$ python -q
>>> import numpy as np
>>> np.set_printoptions(precision=1, suppress=True, linewidth=140, sign=" ")
>>> J = np.array([[9, 6, 4],
...     [16, 14, 8],
...     [16, 19, 13],
...     [20, 24, 21],
...     [25, 27, 22],
...     [32, 33, 28],
...     [41, 41, 32],
...     [42, 45, 32],
...     [48, 48, 34],
...     [50, 54, 36],
...     [55, 59, 36],
...     [64, 67, 44],
...     [69, 76, 47],
...     [69, 80, 52]])
>>> x0 = np.array([2, 1, 2])
>>> target = J @ x0
>>> print(np.linalg.lstsq(J, target)[0])
[ 2.  1.  2.]
>>> print(target)
[  32   62   77  106  121  153  187  193  212  226  241  283  308  322]
>>> rng = np.random.default_rng(62)
>>> target = target + 0.1 * rng.normal(size=14)
>>> print(target)
[  31.9   61.9   77.   106.   120.9  153.   187.   192.8  211.9  226.   240.9  283.   308.1  321.9]
>>> coef, *_ = np.linalg.lstsq(J, target)
>>> print(coef)
[ 2.  1.  2.]
>>> print(coef.round())
[ 2.  1.  2.]
>>> print([round(float(x), 1) for x in np.linalg.svd(J, compute_uv=False)[:3]])
[272.1, 10.1, 6.7]
>>> print(np.round(np.abs(np.linalg.svd(J)[2][-1]), 1) + 0)
[ 0.7  0.7  0. ]
>>> print(np.linalg.cond(J) > 100)
False
>>> print(np.argsort(-np.linalg.norm(J, axis=0).round(6), kind="stable")[:3])
[ 1  0  2]
>>> m1 = np.load("test13.npy")
>>> print(m1)
[[ 0  0  0]
 [ 0  0  1]
 [ 0  1  0]]
>>> Xc = (J - J.mean(axis=0)) / J.std(axis=0)
>>> print(Xc.std(axis=0))
[ 1.  1.  1.]
>>> print(np.argwhere(np.abs(Xc) > 2))
[]
>>> coef = np.linalg.lstsq(np.delete(Xc, 2, axis=1), Xc[:, 2])[0]
>>> print(np.abs(coef).argmax())
1
>>> print(np.round(1 - np.var(Xc[:, 2] - np.delete(Xc, 2, axis=1) @ coef), 1))
1.0
>>> W = np.array([[-2, -1, -1, -1, 2], [1, -2, 0, 0, 1], [2, -2, -2, -1, 1]])
>>> coef = np.array([4, 8, 7, -9, -7])
>>> hid = np.maximum(m1 @ W + coef, 0)
>>> print(np.linalg.matrix_rank(hid))
3
>>> print((hid > 0).mean(axis=0))
[ 1.  1.  1.  0.  0.]
>>> print(hid)
[[ 4  8  7  0  0]
 [ 6  6  5  0  0]
 [ 5  6  7  0  0]]
>>> cent = np.array([[1, -1, 0], [2, -2, 0], [2, -1, -2], [1, -1, -1], [-2, -2, -2]])
>>> print((hid @ cent).round(6).argmax(axis=1))
[ 0  0  0]
>>> print(W @ cent)
[[-11   2  -1]
 [ -5   1  -2]
 [ -9   3   3]]
>>> def softmax(z):
...     e = np.exp(z - z.max(axis=-1, keepdims=True))
...     return e / e.sum(axis=-1, keepdims=True)
... 
>>> print(softmax(m1).sum(axis=1))
[ 1.  1.  1.]
>>> print(softmax(m1[1]))
[ 0.2  0.2  0.6]
>>> att = m1 @ m1.T / np.sqrt(3)
>>> print(softmax(att).round(6).argmax(axis=1))
[ 0  1  2]
>>> E = np.diag(20 * np.array([0, 2, 1])) + np.array([[-2, 4, -2], [5, 9, 2], [9, -7, 9]])
>>> print(E)
[[-2  4 -2]
 [ 5 49  2]
 [ 9 -7 29]]
>>> proj = np.triu(np.array([[2, 5, -2], [2, 2, -2], [2, 2, 5]]), 1) + np.eye(3)
>>> other = proj @ E @ np.linalg.inv(proj)
>>> print(round(float(np.linalg.det(other)), 1))
-2426.0
>>> print(np.linalg.matrix_rank(other))
3
>>> print(proj @ E - E @ proj)
[[  7. 269. -44.]
 [-18. -11.  50.]
 [  0. -45.   4.]]
>>> print(np.trace(other), np.trace(E))
76.0 76
>>> other = np.array([[8, 8], [3, -9], [7, -9]])
>>> X = np.tile(other, (2, 3))
>>> print(X)
[[ 8  8  8  8  8  8]
 [ 3 -9  3 -9  3 -9]
 [ 7 -9  7 -9  7 -9]
 [ 8  8  8  8  8  8]
 [ 3 -9  3 -9  3 -9]
 [ 7 -9  7 -9  7 -9]]
>>> print(np.linalg.matrix_rank(X, rtol=0.1))
2
>>> print(round(np.linalg.norm(X, 2) / np.linalg.norm(X), 1))
0.8
>>> print(np.argsort(-np.linalg.norm(X, axis=0).round(6), kind="stable")[:3])
[ 1  3  5]
>>> print([round(float(x), 1) for x in np.linalg.svd(X, compute_uv=False)[:3]])
[37.3, 26.4, 0.0]
>>> other = np.c_[J[:, :1] @ np.array([[-4]]), np.array([-1, 2, -1, -2, 1, 1, -2, -2, -2, 0, -1, 0, -2, 0])]
>>> print(other)
[[ -36   -1]
 [ -64    2]
 [ -64   -1]
 [ -80   -2]
 [-100    1]
 [-128    1]
 [-164   -2]
 [-168   -2]
 [-192   -2]
 [-200    0]
 [-220   -1]
 [-256    0]
 [-276   -2]
 [-276    0]]
>>> print(np.linalg.norm(np.linalg.qr(J)[0].T @ other, axis=0) ** 2 / ((other ** 2).sum(axis=0) + 1e-12))
[ 1.   0.2]
>>> print(np.linalg.matrix_rank(other))
2
>>> print(np.round(np.linalg.norm(other - J @ np.linalg.lstsq(J, other)[0], axis=0), 1) + 0)
[ 0.   4.7]
>>> U, sv, VT = np.linalg.svd(X)
>>> print(sv.round(1) + 0)
[ 37.3  26.4   0.    0.    0.    0. ]
>>> other = U[:, :2] @ np.diag(sv[:2]) @ VT[:2]
>>> print(round(float(np.linalg.norm(X - other) / np.linalg.norm(X)), 1))
0.0
>>> print(round(np.linalg.norm(X - other, 2), 1), np.round(sv[2], 1))
0.0 0.0
>>> print(np.unique(X.round(6), axis=0).shape)
(3, 6)
>>> print(np.allclose(X[:-1].T @ np.linalg.lstsq(X[:-1].T, X[-1])[0], X[-1]))
True
>>> print(np.abs(np.diag(np.linalg.qr(X)[1])) > 1e-9)
[ True  True False False False False]
